$ python3 -q
>>> import numpy as np
>>> np.set_printoptions(precision=1, suppress=True, linewidth=100, legacy="1.25")
>>> def rd(a):
...     return np.round(a, 1) + 0
... 
>>> u = np.array([-5, -4, 2, -4])
>>> arr = u[np.abs(np.subtract.outer(np.arange(4), np.arange(4)))]
>>> arr
array([[-5, -4,  2, -4],
       [-4, -5, -4,  2],
       [ 2, -4, -5, -4],
       [-4,  2, -4, -5]])
>>> # equal to its transpose
>>> evals, vecs = np.linalg.eigh(arr)
>>> x = np.array([-7, -8, -4, 0])
>>> print(x @ arr @ x)
-1237
>>> print((np.sign(vecs[:, -1].round(6)) == np.sign(vecs[0, -1].round(6))).astype(int))
[1 0 1 0]
>>> np.abs(arr).sum(axis=1).max(), np.abs(evals).max()
(15, 11.0)
>>> rd(vecs * np.abs(evals) @ vecs.T)
array([[7.5, 1.5, 0.5, 1.5],
       [1.5, 7.5, 1.5, 0.5],
       [0.5, 1.5, 7.5, 1.5],
       [1.5, 0.5, 1.5, 7.5]])
>>> x = np.array([-1, 0, 3, -1])
>>> rhs = arr @ x
>>> b, lr = np.zeros(4), 1 / np.linalg.norm(arr, 2) ** 2
>>> for i in range(6):
...     b -= lr * arr.T @ (arr @ b - rhs)
...     if i % 1 == 0: print(i, round(np.linalg.norm(arr @ b - rhs), 1))
... 
0 13.5
1 8.6
2 5.7
3 3.9
4 2.8
5 2.1
>>> print(rd(np.linalg.cond(arr)))
2.2
>>> rng = np.random.default_rng(96478)
>>> idx = rng.permutation(4)
>>> out = arr[:, idx] * rng.choice([-1, 1], 4)
>>> out
array([[ 4,  5, -4, -2],
       [ 5,  4,  2,  4],
       [ 4, -2, -4,  5],
       [-2,  4, -5,  4]])
>>> left, _, Vt = np.linalg.svd(arr.T @ out)
>>> rd(np.linalg.lstsq(arr, out)[0])
array([[ 0., -1.,  0.,  0.],
       [-1.,  0.,  0.,  0.],
       [ 0.,  0.,  0., -1.],
       [ 0.,  0.,  1.,  0.]])
